$ ipython --no-banner

In [1]: import numpy as np

In [2]: np.set_printoptions(precision=3, suppress=True, linewidth=100, legacy="1.25")

In [3]: J = np.load("block0.npy")

In [4]: J
Out[4]: 
array([[ 0, -1,  0,  5,  4,  1,  0],
       [ 0,  0,  1,  5, -5,  3,  0],
       [ 0,  0,  0,  0,  2,  5,  5],
       [ 0,  0,  0,  0,  3, -4,  4],
       [ 0,  0,  0,  0,  0, -3,  0],
       [ 0,  0,  0,  0,  0,  0, -4],
       [ 0,  0,  0,  0,  0,  0,  0]])

In [5]: # triangular: eigenvalues sit on the diagonal

In [6]: np.trace(J)
Out[6]: 0

In [7]: round(float(np.abs(np.linalg.eigvals(J)).max()), 3)
Out[7]: 0.0

In [8]: np.allclose(J, J.T)
Out[8]: False

In [9]: np.sort(np.abs(np.linalg.eigvals(J)))
Out[9]: array([0., 0., 0., 0., 0., 0., 0.])

In [10]: ang = np.radians(135)

In [11]: r_ = np.eye(7)

In [12]: r_[4, 4] = r_[3, 3] = np.cos(ang)

In [13]: r_[4, 3], r_[3, 4] = -np.sin(ang), np.sin(ang)

In [14]: r_
Out[14]: 
array([[ 1.   ,  0.   ,  0.   ,  0.   ,  0.   ,  0.   ,  0.   ],
       [ 0.   ,  1.   ,  0.   ,  0.   ,  0.   ,  0.   ,  0.   ],
       [ 0.   ,  0.   ,  1.   ,  0.   ,  0.   ,  0.   ,  0.   ],
       [ 0.   ,  0.   ,  0.   , -0.707,  0.707,  0.   ,  0.   ],
       [ 0.   ,  0.   ,  0.   , -0.707, -0.707,  0.   ,  0.   ],
       [ 0.   ,  0.   ,  0.   ,  0.   ,  0.   ,  1.   ,  0.   ],
       [ 0.   ,  0.   ,  0.   ,  0.   ,  0.   ,  0.   ,  1.   ]])

In [15]: Y = J @ r_.T

In [16]: round(float(np.linalg.det(r_)), 3), np.round(np.trace(r_), 3)
Out[16]: (1.0, 3.586)

In [17]: np.abs(Y - J).max(axis=0)
Out[17]: array([ 0.   ,  0.   ,  0.   , 12.071, 10.364,  0.   ,  0.   ])

In [18]: np.allclose(np.linalg.norm(J, axis=1), np.linalg.norm(Y, axis=1))
Out[18]: True

In [19]: np.round(np.linalg.svd(J, compute_uv=False), 3) + 0, np.round(np.linalg.svd(Y, compute_uv=False), 3) + 0
Out[19]: 
(array([9.135, 8.674, 6.261, 5.002, 0.299, 0.   , 0.   ]),
 array([9.135, 8.674, 6.261, 5.002, 0.299, 0.   , 0.   ]))
